$ python -q
>>> import numpy as np
>>> np.set_printoptions(precision=2, suppress=True, linewidth=200)
>>> rng = np.random.default_rng(96712)
>>> E = np.eye(7, dtype=int)[rng.permutation(7)]
>>> print(E)
[[0 1 0 0 0 0 0]
 [0 0 0 0 1 0 0]
 [1 0 0 0 0 0 0]
 [0 0 0 0 0 1 0]
 [0 0 1 0 0 0 0]
 [0 0 0 1 0 0 0]
 [0 0 0 0 0 0 1]]
>>> Y = np.array([[0, -2], [-1, 1], [3, 1], [1, 1], [-2, -1], [2, -1], [2, -3]])
>>> print(np.einsum("ik,kj->ij", E, Y))
[[-1  1]
 [-2 -1]
 [ 0 -2]
 [ 2 -1]
 [ 3  1]
 [ 1  1]
 [ 2 -3]]
>>> print(np.einsum("ij->j", E))
[1 1 1 1 1 1 1]
>>> print(np.sort(np.abs(np.linalg.eigvals(E)))[::-1])
[1. 1. 1. 1. 1. 1. 1.]
>>> print(np.linalg.matrix_power(E, 2))
[[0 0 0 0 1 0 0]
 [0 0 1 0 0 0 0]
 [0 1 0 0 0 0 0]
 [0 0 0 1 0 0 0]
 [1 0 0 0 0 0 0]
 [0 0 0 0 0 1 0]
 [0 0 0 0 0 0 1]]
>>> print(np.linalg.matrix_power(E, 100))
[[1 0 0 0 0 0 0]
 [0 1 0 0 0 0 0]
 [0 0 1 0 0 0 0]
 [0 0 0 1 0 0 0]
 [0 0 0 0 1 0 0]
 [0 0 0 0 0 1 0]
 [0 0 0 0 0 0 1]]
>>> pr = np.eye(7)[5]
>>> for _ in range(4):
...     pr = pr @ E
...     print(pr.round(2))
... 
[0. 0. 0. 1. 0. 0. 0.]
[0. 0. 0. 0. 0. 1. 0.]
[0. 0. 0. 1. 0. 0. 0.]
[0. 0. 0. 0. 0. 1. 0.]
>>> M = np.load("arr.npy")
>>> print(M)
[[ 0.09 -0.03 -0.16  0.09 -0.03 -0.03  0.22]
 [-0.03  0.01  0.05 -0.03  0.01  0.01 -0.07]
 [-0.16  0.05  0.26 -0.16  0.05  0.05 -0.37]
 [ 0.09 -0.03 -0.16  0.09 -0.03 -0.03  0.22]
 [-0.03  0.01  0.05 -0.03  0.01  0.01 -0.07]
 [-0.03  0.01  0.05 -0.03  0.01  0.01 -0.07]
 [ 0.22 -0.07 -0.37  0.22 -0.07 -0.07  0.52]]
>>> # a projection of rank 1
>>> print(np.count_nonzero(M))
49
>>> print(np.unravel_index(np.abs(M).argmax(), M.shape))
(np.int64(6), np.int64(6))
>>> M[:, 7]
Traceback (most recent call last):
  File "<python-input-18>", line 1, in <module>
    M[:, 7]
    ~^^^^^^
IndexError: index 7 is out of bounds for axis 1 with size 7
>>> print(M.mean(axis=0))
[ 0.02 -0.01 -0.04  0.02 -0.01 -0.01  0.05]
>>> print(M.sum(axis=1))
[ 0.16 -0.05 -0.26  0.16 -0.05 -0.05  0.37]
>>> np.linalg.rank(M)
Traceback (most recent call last):
  File "<python-input-21>", line 1, in <module>
    np.linalg.rank(M)
    ^^^^^^^^^^^^^^
AttributeError: module 'numpy.linalg' has no attribute 'rank'
>>> print(M - M[0])
[[ 0.    0.    0.    0.    0.    0.    0.  ]
 [-0.13  0.04  0.21 -0.13  0.04  0.04 -0.29]
 [-0.25  0.08  0.42 -0.25  0.08  0.08 -0.59]
 [ 0.    0.    0.    0.    0.    0.    0.  ]
 [-0.13  0.04  0.21 -0.13  0.04  0.04 -0.29]
 [-0.13  0.04  0.21 -0.13  0.04  0.04 -0.29]
 [ 0.13 -0.04 -0.21  0.13 -0.04 -0.04  0.29]]
>>> print(round(np.linalg.norm(M), 2))
1.0
>>> print(np.linalg.matrix_rank(M))
1
>>> print(M.sum(axis=0))
[ 0.16 -0.05 -0.26  0.16 -0.05 -0.05  0.37]
>>> print(np.round(np.abs(M).max(), 2))
0.52
>>> w, evecs = np.linalg.eigh(M)
>>> print(np.round(np.linalg.svd(M, compute_uv=False), 2) + 0)
[1. 0. 0. 0. 0. 0. 0.]
>>> print(np.round(w.sum(), 2), np.trace(M))
1.0 1.0
>>> print(np.round(np.linalg.eigvalsh(M @ M), 2) + 0)
[0. 0. 0. 0. 0. 0. 1.]
>>> print(np.abs(evecs[:, -1]).round(6).argmax())
6
>>> J = np.loadtxt("block17.csv", delimiter=",")
>>> print(J)
[[-37.   3.   2.   1.   2.   2.   0.]
 [  0.  38.   2.   2.   0.   2.   1.]
 [  3.   3. -39.   3.   3.   3.   0.]
 [  0.   3.   2. -43.   1.   1.   3.]
 [  3.   2.   3.   1.  13.   1.   0.]
 [  2.   0.   2.   3.   1. -17.   2.]
 [  0.   0.   3.   0.   1.   0.  16.]]
>>> print(round(np.linalg.norm(J, "nuc"), 2))
204.58
>>> print(J[0] @ J[3])
-26.0
>>> print(np.round(np.linalg.norm(J, 2), 2))
44.5
>>> print(round(np.linalg.norm(J[0], 1), 2), round(np.linalg.norm(J[0], np.inf), 2))
47.0 37.0
>>> print(np.linalg.norm(J, axis=1))
[37.3  38.17 39.57 43.28 13.89 17.64 16.31]
>>> print(round(float(np.linalg.norm(J, 1)), 2), np.round(np.linalg.norm(J, np.inf), 2))
53.0 54.0
>>> Y = J / np.sqrt((J ** 2).mean(axis=1, keepdims=True))
>>> print(np.linalg.norm(Y, axis=1))
[2.65 2.65 2.65 2.65 2.65 2.65 2.65]
>>> print(np.linalg.matrix_rank(J - J.mean(axis=1, keepdims=True)))
6
>>> print(Y[2])
[ 0.2   0.2  -2.61  0.2   0.2   0.2   0.  ]
>>> Y = J[0, 0] * J[1:] - np.outer(J[1:, 0], J[0])
>>> print(Y)
[[    0. -1406.   -74.   -74.    -0.   -74.   -37.]
 [    0.  -120.  1437.  -114.  -117.  -117.    -0.]
 [    0.  -111.   -74.  1591.   -37.   -37.  -111.]
 [    0.   -83.  -117.   -40.  -487.   -43.    -0.]
 [    0.    -6.   -78.  -113.   -41.   625.   -74.]
 [    0.    -0.  -111.    -0.   -37.    -0.  -592.]]
>>> print(np.flatnonzero(~Y.round(6).any(axis=1)))
[]
>>> t3 = np.stack([Y, -3 * Y, Y[::-1]])
>>> print(t3.shape)
(3, 6, 7)
>>> print(np.linalg.matrix_rank(t3))
[6 6 6]
>>> print(t3.sum(axis=0))
[[    0.  2812.    37.   148.   -37.   148.  -518.]
 [    0.   234. -2952.   115.   193.   859.   -74.]
 [    0.   139.    31. -3222.  -413.    31.   222.]
 [    0.    55.   160.  1671.   937.    49.  -111.]
 [    0.  -108.  1593.   112.   -35. -1367.   148.]
 [    0. -1406.   148.   -74.    74.   -74.  1147.]]
>>> print(np.linalg.norm(t3, axis=(1, 2)))
[2778.58 8335.75 2778.58]
>>> lab = rng.permutation(7)
>>> Y = J[:, lab] * rng.choice([-1, 1], 7)
>>> print(Y)
[[ -0.  -2.  37.  -2.  -2.   1.  -3.]
 [ -1.  -0.  -0.  -2.  -2.   2. -38.]
 [ -0.  -3.  -3.  -3.  39.   3.  -3.]
 [ -3.  -1.  -0.  -1.  -2. -43.  -3.]
 [ -0. -13.  -3.  -1.  -3.   1.  -2.]
 [ -2.  -1.  -2.  17.  -2.   3.  -0.]
 [-16.  -1.  -0.  -0.  -3.   0.  -0.]]
>>> Uu, _, Vt = np.linalg.svd(J.T @ Y)
>>> print(np.round(Uu @ Vt, 2) + 0)
[[ 0.  0. -1.  0.  0.  0.  0.]
 [ 0.  0.  0.  0.  0.  0. -1.]
 [ 0.  0.  0.  0. -1.  0.  0.]
 [ 0.  0.  0.  0.  0.  1.  0.]
 [ 0. -1.  0.  0.  0.  0.  0.]
 [ 0.  0.  0. -1.  0.  0.  0.]
 [-1.  0.  0.  0.  0.  0.  0.]]
>>> feats = np.array([[1, 3, 0, 3, 3, 0, 0],
...     [0, 1, 3, 0, 3, 3, 0],
...     [0, 0, 1, 3, 0, 3, 3],
...     [3, 0, 0, 1, 3, 0, 3],
...     [3, 3, 0, 0, 1, 3, 0],
...     [0, 3, 3, 0, 0, 1, 3],
...     [3, 0, 3, 3, 0, 0, 1]])
>>> print(np.allclose(feats @ feats.T, feats.T @ feats))
True
>>> print(np.sort(np.abs(np.fft.fft(feats[0]))), np.sort(np.linalg.svd(feats, compute_uv=False)))
[ 3.31  3.31  3.45  3.45  5.01  5.01 10.  ] [ 3.31  3.31  3.45  3.45  5.01  5.01 10.  ]
>>> print(feats @ (-1.0) ** np.arange(7))
[-2.  2. -2.  8. -2.  2.  4.]
>>> print((feats @ feats)[0])
[19 15  9  6 24 18  9]
